>>> import numpy as np
>>> from numpy import linalg as LA
>>> np.set_printoptions(precision=2, suppress=True, linewidth=140, legacy="1.25")
>>> f = np.array([3, 3, 2, 0, 0, 0, 0])
>>> r1 = np.array([-1, -2, -5, 0, 1])
>>> J = np.outer(f, r1)
>>> print(J)
[[ -3  -6 -15   0   3]
 [ -3  -6 -15   0   3]
 [ -2  -4 -10   0   2]
 [  0   0   0   0   0]
 [  0   0   0   0   0]
 [  0   0   0   0   0]
 [  0   0   0   0   0]]
>>> # rows and columns are dependent
>>> print(np.unique(J.round(6), axis=0).shape)
(3, 5)
>>> print(J @ LA.pinv(J) @ J)
[[ -3.  -6. -15.   0.   3.]
 [ -3.  -6. -15.   0.   3.]
 [ -2.  -4. -10.   0.   2.]
 [  0.   0.   0.   0.   0.]
 [  0.   0.   0.   0.   0.]
 [  0.   0.   0.   0.   0.]
 [  0.   0.   0.   0.   0.]]
>>> print(np.abs(np.diag(LA.qr(J)[1])) > 1e-9)
[ True False False False False]
>>> print(LA.lstsq(J[:-1].T, J[-1])[2])
1
>>> X = np.load("block19.npy")
>>> print(X)
[[ 3  0  0  2  0  1  0  0]
 [ 0  1 -3  0 -2  0  0  2]
 [ 0  1  1  0  1  0 -2 -2]
 [-2  0  0  1  0  3  0  0]
 [ 0  2 -2  0 -2  0  2 -2]
 [-2  0  0  2  0 -1  0  0]
 [ 0 -3  2  0 -2  0 -2  0]
 [ 0  1 -1  0  2  0  1  1]]
>>> # 2 groups of indices that never mix
>>> U, sv, Vt = LA.svd(X)
>>> print(sv)
[6.23 4.43 4.15 3.79 3.61 2.61 2.27 0.2 ]
>>> print(np.argmax(sv[:-1] / (sv[1:] + 1e-6)) + 1)
7
>>> Y = U[:, :7] @ np.diag(sv[:7]) @ Vt[:7]
>>> print(np.round(LA.norm(X - Y) / LA.norm(X), 2))
0.02
>>> print(np.round(LA.norm(X - Y, 2), 2), round(float(sv[7]), 2))
0.2 0.2
>>> print(LA.matrix_rank(X, rtol=0.05))
7
>>> x = np.array([-3, -2, -2, 2, 0, 2, 2, 3])
>>> h = np.maximum(X @ x, 0)
>>> print(h)
[ 0 10  0 14  0  8  0  5]
>>> print(X * (h > 1e-9)[:, None])
[[ 0  0  0  0  0  0  0  0]
 [ 0  1 -3  0 -2  0  0  2]
 [ 0  0  0  0  0  0  0  0]
 [-2  0  0  1  0  3  0  0]
 [ 0  0  0  0  0  0  0  0]
 [-2  0  0  2  0 -1  0  0]
 [ 0  0  0  0  0  0  0  0]
 [ 0  1 -1  0  2  0  1  1]]
>>> print(np.tanh(X @ x))
[-1.    1.   -1.    1.   -0.96  1.   -0.96  1.  ]
>>> rng = np.random.default_rng(64195)
>>> z = rng.integers(0, 3, 3)
>>> W0 = (z[:, None] == z) * 3 + np.eye(3)
>>> print(W0)
[[4. 0. 0.]
 [0. 4. 3.]
 [0. 3. 4.]]
>>> # 2 groups of indices that never mix
>>> L = LA.cholesky(W0)
>>> print(np.diag(L) ** 2)
[4.   4.   1.75]
>>> print(round(float(np.prod(np.diag(L)) ** 2), 2), round(float(LA.det(W0)), 2))
28.0 28.0
>>> print(LA.eigvalsh(W0).min() > 0)
True
>>> print(W0 / np.sqrt(np.outer(np.diag(W0), np.diag(W0))))
[[1.   0.   0.  ]
 [0.   1.   0.75]
 [0.   0.75 1.  ]]
>>> print(L @ L.T)
[[4. 0. 0.]
 [0. 4. 3.]
 [0. 3. 4.]]
